In [1]: import numpy as np

In [2]: np.set_printoptions(precision=3, suppress=True, linewidth=140)

In [3]: rnd = lambda a: np.round(a, 3) + 0

In [4]: X = np.load("data.npy")

In [5]: X
Out[5]: 
array([[ 0.4  ,  1.5  ,  0.6  ,  0.5  , -2.6  ,  2.   , -1.4  ,  0.2  ,  2.2  ],
       [-0.3  , -0.1  , -0.6  , -0.5  ,  0.7  ,  0.   , -1.6  ,  1.1  ,  0.3  ],
       [-0.6  , -0.2  , -0.3  , -0.8  , -0.5  , -0.9  ,  0.5  , -0.2  ,  0.7  ],
       [-0.338, -0.084, -0.603, -0.477,  0.583,  0.017, -1.513,  0.969,  0.274],
       [-0.3  ,  0.5  ,  2.2  , -1.2  ,  0.5  ,  0.8  ,  1.1  ,  0.6  ,  0.7  ]])

In [6]: other = X / np.linalg.norm(X, axis=1, keepdims=True)

In [7]: C2 = other @ other.T

In [8]: rnd(C2[4])
Out[8]: array([ 0.126, -0.175,  0.062, -0.198,  1.   ])

In [9]: rnd(np.degrees(np.arccos(np.clip(C2[4, 2], -1, 1))))
Out[9]: np.float64(86.451)

In [10]: print((np.abs(C2) > 0.9).astype(int))
[[1 0 0 0 0]
 [0 1 0 1 0]
 [0 0 1 0 0]
 [0 1 0 1 0]
 [0 0 0 0 1]]

In [11]: W1 = np.array([[2, 2, -2, -2, 2],
    ...:     [-2, -2, 1, -1, -3],
    ...:     [3, -3, 1, -2, 2],
    ...:     [-2, -3, 0, 3, -1],
    ...:     [-3, -1, 0, -2, -1],
    ...:     [0, -2, -3, -2, 2],
    ...:     [3, 3, 2, 1, 0],
    ...:     [-3, 3, 0, 3, 0],
    ...:     [-1, 3, -3, -3, 1]])

In [12]: b = np.array([1, 2, 1, 3, 3])

In [13]: hid = np.maximum(X @ W1 + b, 0)

In [14]: np.linalg.matrix_rank(hid)
Out[14]: np.int64(5)

In [15]: (hid > 0).astype(int)
Out[15]: 
array([[1, 0, 0, 0, 1],
       [0, 1, 0, 1, 1],
       [1, 1, 1, 1, 1],
       [0, 1, 0, 1, 1],
       [1, 1, 1, 0, 1]])

In [16]: basis = np.array([[2, -1], [0, 0], [2, -1], [-1, -1], [-2, 1]])

In [17]: print(W1 @ basis)
[[-2  4]
 [ 5 -1]
 [ 6  0]
 [-5 -2]
 [-2  4]
 [-8  7]
 [ 9 -6]
 [-9  0]
 [-7  8]]

In [18]: print(rnd(hid @ basis))
[[-16.8     8.4  ]
 [ -6.     -1.2  ]
 [  7.     -8.3  ]
 [ -6.051  -1.335]
 [  2.8    -1.4  ]]

In [19]: U, sv, VT = np.linalg.svd(X)

In [20]: np.argmax(sv[:-1] / (sv[1:] + 1e-6)) + 1
Out[20]: np.int64(4)

In [21]: other = U[:, :4] @ np.diag(sv[:4]) @ VT[:4]

In [22]: rnd(np.abs(X - other).max())
Out[22]: np.float64(0.029)

In [23]: rnd(np.linalg.norm(X - other) / np.linalg.norm(X))
Out[23]: np.float64(0.01)

In [24]: np.linalg.matrix_rank(X, rtol=0.05)
Out[24]: np.int64(4)

In [25]: rnd(np.linalg.norm(X - other, 2)), rnd(sv[4])
Out[25]: (np.float64(0.062), np.float64(0.062))

In [26]: other = np.array([[1, 0, 0],
    ...:     [2, -2, -2],
    ...:     [-1, -2, 0],
    ...:     [0, 0, 0],
    ...:     [1, 0, 1],
    ...:     [-1, -1, -2],
    ...:     [0, 0, 2],
    ...:     [0, 0, -2],
    ...:     [-2, 2, 1]])

In [27]: rnd(np.einsum("ij->j", X))
Out[27]: array([-1.138,  1.616,  1.297, -2.477, -1.317,  1.917, -2.913,  2.669,  4.174])

In [28]: np.einsum("ij,ij->", X, other)
ValueError: operands could not be broadcast together with remapped shapes [original->remapped]: (5,9)->(5,9) (9,3)->(9,3) 


In [29]: rnd(np.einsum("ik,kj->ji", X, other))
Out[29]: 
array([[ -6.2  ,   0.2  ,  -1.7  ,   0.115,  -3.2  ],
       [ -1.8  ,   2.   ,   3.3  ,   1.905,  -4.8  ],
       [-10.6  ,  -4.2  ,   3.8  ,  -3.973,  -0.4  ]])

In [30]: print(np.linalg.matrix_rank(X @ other))
3

In [31]: m1 = np.load("sample19.npy")

In [32]: m1
Out[32]: 
array([[ 0,  3,  1,  0,  0,  0,  0,  0,  0,  0],
       [ 0,  4,  4,  5,  0,  0,  2,  0,  0,  0],
       [ 0,  3,  1,  0,  0,  0,  0,  0,  0,  0],
       [ 0,  8, 16, 25,  8,  0, 10,  0,  0,  0],
       [ 0,  7, 13, 20,  6,  0,  8,  0,  0,  0],
       [ 0,  3,  1,  0,  0,  0,  0,  0,  0,  0],
       [ 0,  9, 19, 30, 10,  0, 12,  0,  0,  0],
       [ 0,  5,  7, 10,  2,  0,  4,  0,  0,  0],
       [ 0, 11, 25, 40, 14,  0, 16,  0,  0,  0],
       [ 0,  9, 19, 30, 10,  0, 12,  0,  0,  0],
       [ 0,  3,  1,  0,  0,  0,  0,  0,  0,  0],
       [ 0, 10, 22, 35, 12,  0, 14,  0,  0,  0],
       [ 0,  3,  1,  0,  0,  0,  0,  0,  0,  0],
       [ 0, 12, 28, 45, 16,  0, 18,  0,  0,  0],
       [ 0,  4,  4,  5,  0,  0,  2,  0,  0,  0],
       [ 0,  6, 10, 15,  4,  0,  6,  0,  0,  0]])

In [33]: ang = np.radians(30)

In [34]: r_ = np.eye(10)

In [35]: r_[0, 0] = r_[7, 7] = np.cos(ang)

In [36]: r_[0, 7], r_[7, 0] = -np.sin(ang), np.sin(ang)

In [37]: rnd(r_)
Out[37]: 
array([[ 0.866,  0.   ,  0.   ,  0.   ,  0.   ,  0.   ,  0.   , -0.5  ,  0.   ,  0.   ],
       [ 0.   ,  1.   ,  0.   ,  0.   ,  0.   ,  0.   ,  0.   ,  0.   ,  0.   ,  0.   ],
       [ 0.   ,  0.   ,  1.   ,  0.   ,  0.   ,  0.   ,  0.   ,  0.   ,  0.   ,  0.   ],
       [ 0.   ,  0.   ,  0.   ,  1.   ,  0.   ,  0.   ,  0.   ,  0.   ,  0.   ,  0.   ],
       [ 0.   ,  0.   ,  0.   ,  0.   ,  1.   ,  0.   ,  0.   ,  0.   ,  0.   ,  0.   ],
       [ 0.   ,  0.   ,  0.   ,  0.   ,  0.   ,  1.   ,  0.   ,  0.   ,  0.   ,  0.   ],
       [ 0.   ,  0.   ,  0.   ,  0.   ,  0.   ,  0.   ,  1.   ,  0.   ,  0.   ,  0.   ],
       [ 0.5  ,  0.   ,  0.   ,  0.   ,  0.   ,  0.   ,  0.   ,  0.866,  0.   ,  0.   ],
       [ 0.   ,  0.   ,  0.   ,  0.   ,  0.   ,  0.   ,  0.   ,  0.   ,  1.   ,  0.   ],
       [ 0.   ,  0.   ,  0.   ,  0.   ,  0.   ,  0.   ,  0.   ,  0.   ,  0.   ,  1.   ]])

In [38]: other = m1 @ r_.T

In [39]: np.allclose(np.linalg.norm(m1, axis=1), np.linalg.norm(other, axis=1))
Out[39]: True

In [40]: np.abs(other - m1).max(axis=0)
Out[40]: array([0., 0., 0., 0., 0., 0., 0., 0., 0., 0.])

In [41]: print(rnd(np.linalg.det(r_)), rnd(np.trace(r_)))
1.0 9.732
